In [1]: import numpy as np

In [2]: np.set_printoptions(precision=2, suppress=True, linewidth=100, sign=" ")

In [3]: tidy = lambda a: np.round(a, 2) + 0

In [4]: data = np.loadtxt("dump.csv", delimiter=",")

In [5]: print(tidy(data))
[[ 0.26  0.09  0.43]
 [ 0.09  0.03  0.14]
 [ 0.43  0.14  0.71]]

In [6]: left, sigma, Vt = np.linalg.svd(data)

In [7]: print(tidy(sigma))
[ 1.  0.  0.]

In [8]: B = left[:, :1] @ np.diag(sigma[:1]) @ Vt[:1]

In [9]: print(np.linalg.matrix_rank(data, rtol=0.05))
1

In [10]: print(tidy(np.linalg.norm(data - B, 2)), tidy(sigma[1]))
0.0 0.0

In [11]: print(tidy(B))
[[ 0.26  0.09  0.43]
 [ 0.09  0.03  0.14]
 [ 0.43  0.14  0.71]]

In [12]: print(tidy(np.abs(data - B).max()))
0.0

In [13]: print(tidy(np.linalg.norm(data)))
1.0

In [14]: print(tidy(data.sum(axis=1)))
[ 0.77  0.26  1.29]

In [15]: print(tidy(data - data[0]))
[[ 0.    0.    0.  ]
 [-0.17 -0.06 -0.29]
 [ 0.17  0.06  0.29]]

In [16]: print(data.shape)
(3, 3)

In [17]: print(np.count_nonzero(data))
9

In [18]: W0 = np.load("x.npy")

In [19]: print(W0)
[[-0.79 -0.48  1.95]
 [ 3.27  0.76 -4.58]
 [-1.66 -1.13  2.93]
 [-2.16 -1.46  4.99]
 [-1.48  0.22  1.47]
 [-0.95 -0.19  1.26]
 [ 1.    0.18 -1.44]
 [ 0.86 -0.04 -0.77]
 [ 1.93 -0.38 -1.35]
 [-0.72 -0.65  2.17]
 [-0.77 -0.22  1.33]
 [-5.31 -1.61  8.5 ]
 [ 0.43  0.79 -1.64]
 [ 2.65 -0.21 -2.34]
 [ 2.88  0.36 -3.48]
 [-0.34 -0.04  0.17]
 [ 2.43  0.17 -2.64]
 [ 1.08  1.25 -3.3 ]
 [ 1.16  0.11 -1.1 ]
 [ 1.26  0.34 -2.14]
 [-0.71 -0.21  0.84]]

In [20]: Ac = W0 - W0.mean(axis=0)

In [21]: left, sigma, Vt = np.linalg.svd(Ac, full_matrices=False)

In [22]: print(tidy((sigma ** 2).sum() ** 2 / (sigma ** 4).sum()))
1.06

In [23]: print(np.abs(left[:, 0]).argmax())
11

In [24]: print(np.abs(Vt[0]).argmax())
2

In [25]: Ac = W0 - W0.mean(axis=0)

In [26]: evecs = np.linalg.svd(Ac)[2][:1]

In [27]: B = Ac - Ac @ evecs.T @ evecs

In [28]: print(tidy(np.linalg.norm(B) / np.linalg.norm(Ac)))
0.16

In [29]: print(tidy(np.diag(evecs.T @ evecs)))
[ 0.29  0.03  0.69]

In [30]: dist = np.linalg.norm(W0[:, None] - W0[None], axis=-1)

In [31]: print(dist.mean(axis=1).argmax())
11

In [32]: print(np.linalg.matrix_rank(dist ** 2))
5

In [33]: print(np.unravel_index(dist.round(6).argmax(), dist.shape))
(np.int64(1), np.int64(11))

In [34]: print(dist.shape)
(21, 21)

In [35]: print(tidy(dist[:5, :5]))
[[  0.     7.79   1.46   3.48   1.09]
 [  7.79   0.     9.18  11.22   7.71]
 [  1.46   9.18   0.     2.15   2.  ]
 [  3.48  11.22   2.15   0.     3.96]
 [  1.09   7.71   2.     3.96   0.  ]]

In [36]: print((dist + 1e9 * np.eye(21)).round(6).argmin(axis=1))
[  9  14   9   2   5  10  18  18  18   0   5   3   6  16  16  20  13  19   6   6   5]

In [37]: labels = W0[:, 1] > np.median(W0[:, 1])

In [38]: r0 = W0[labels].mean(axis=0) - W0[~labels].mean(axis=0)

In [39]: print(labels.astype(int))
[ 0  1  0  0  1  0  1  0  0  0  0  0  1  0  1  0  1  1  1  1  0]

In [40]: print(tidy(r0))
[ 2.    1.02 -3.73]

In [41]: r0, g = W0[7], W0[17]

In [42]: print(tidy(r0 @ r0))
1.33

In [43]: print(tidy(r0 @ g))
3.42

In [44]: pr = (r0 @ g) / (r0 @ r0) * r0

In [45]: print(np.linalg.matrix_rank(np.outer(r0, g)))
1

In [46]: print(tidy(np.linalg.norm(r0 + g) ** 2 + np.linalg.norm(r0 - g) ** 2))
29.91

In [47]: print(tidy((g - pr) @ r0))
0.0

In [48]: print(tidy(pr))
[ 2.2  -0.1  -1.97]

In [49]: print(tidy(np.outer(r0, g)))
[[ 0.93  1.08 -2.84]
 [-0.04 -0.05  0.13]
 [-0.83 -0.96  2.54]]

In [50]: mat = np.array([[2.0, -3.0, -6.0, -5.0],
    ...:     [0.0, 0.0, 1.0, -1.0],
    ...:     [0.0, 0.0, 3.0, 6.0],
    ...:     [0.0, 0.0, 1.0, 6.0]])

In [51]: left, sigma, Vt = np.linalg.svd(mat)

In [52]: evecs = Vt[:(sigma > 1e-8).sum()]

In [53]: rng = np.random.default_rng(60081)

In [54]: vec = mat[2] + 5 * mat[1] + rng.integers(2) * np.eye(4)[2]

In [55]: print(vec)
[ 0.  0.  9.  1.]

In [56]: print(tidy(np.diag(evecs.T @ evecs)))
[ 0.31  0.69  1.    1.  ]

In [57]: print(tidy(evecs.T @ evecs))
[[ 0.31 -0.46  0.    0.  ]
 [-0.46  0.69  0.    0.  ]
 [ 0.    0.    1.    0.  ]
 [ 0.    0.    0.    1.  ]]

In [58]: print(np.linalg.matrix_rank(np.vstack([mat, vec])))
3

In [59]: print(tidy(np.linalg.norm(vec - evecs.T @ evecs @ vec)))
0.0

In [60]: vec = np.array([-4, -8, -5, -4])

In [61]: print((mat * vec).sum(axis=1))
[ 66.  -1. -39. -29.]

In [62]: print(np.einsum("ij,j->i", mat, vec))
[ 66.  -1. -39. -29.]

In [63]: print(mat * vec)
[[ -8.  24.  30.  20.]
 [ -0.  -0.  -5.   4.]
 [ -0.  -0. -15. -24.]
 [ -0.  -0.  -5. -24.]]

In [64]: print(mat @ (2 * vec))
[132.  -2. -78. -58.]

In [65]: print(mat @ vec)
[ 66.  -1. -39. -29.]

In [66]: print(mat @ np.ones(4))
[-12.   0.   9.   7.]

In [67]: print(mat @ np.eye(4)[0])
[ 2.  0.  0.  0.]

In [68]: print((mat @ vec).argmax())
0

In [69]: B = mat / np.linalg.norm(mat, axis=1, keepdims=True)

In [70]: cov = B @ B.T

In [71]: print((cov - 2 * np.eye(4)).round(6).argmax(axis=1))
[ 1  0  3  2]

In [72]: print((np.abs(cov) > 0.9).astype(int))
[[ 1  0  0  0]
 [ 0  1  0  0]
 [ 0  0  1  1]
 [ 0  0  1  1]]

In [73]: print(tidy(cov[3]))
[-0.69 -0.58  0.96  1.  ]

In [74]: print(tidy(np.linalg.norm(B, axis=1)))
[ 1.  1.  1.  1.]

In [75]: print(tidy(cov))
[[ 1.   -0.08 -0.83 -0.69]
 [-0.08  1.   -0.32 -0.58]
 [-0.83 -0.32  1.    0.96]
 [-0.69 -0.58  0.96  1.  ]]

In [76]: F = 3 * np.eye(3) + np.ones((3, 3))

In [77]: print(F)
[[ 4.  1.  1.]
 [ 1.  4.  1.]
 [ 1.  1.  4.]]

In [78]: q = F.astype(float).copy()

In [79]: for j in range(3):
    ...:     q[:, j] -= q[:, :j] @ (q[:, :j].T @ q[:, j])
    ...:     q[:, j] /= np.linalg.norm(q[:, j])
    ...: 

In [80]: print(tidy(q.T @ F))
[[ 4.24  2.12  2.12]
 [ 0.    3.67  1.22]
 [ 0.    0.    3.46]]

In [81]: print(tidy(q.T @ q))
[[ 1.  0.  0.]
 [ 0.  1.  0.]
 [ 0.  0.  1.]]

In [82]: A = np.load("run8.npy")

In [83]: print(A)
[[  8.   6.   2.]
 [  6.  13.   3.]
 [  2.   3.   5.]]

In [84]: B = np.linalg.inv(A)

In [85]: print(tidy(np.linalg.slogdet(A)[0]))
1.0

In [86]: print(tidy(np.linalg.cond(A)))
4.5

In [87]: print(tidy(np.linalg.det(A) * np.linalg.det(B)))
1.0

In [88]: print(np.allclose(B, A.T))
False

In [89]: print(tidy(np.linalg.det(A) * B))
[[ 56. -24.  -8.]
 [-24.  36. -12.]
 [ -8. -12.  68.]]
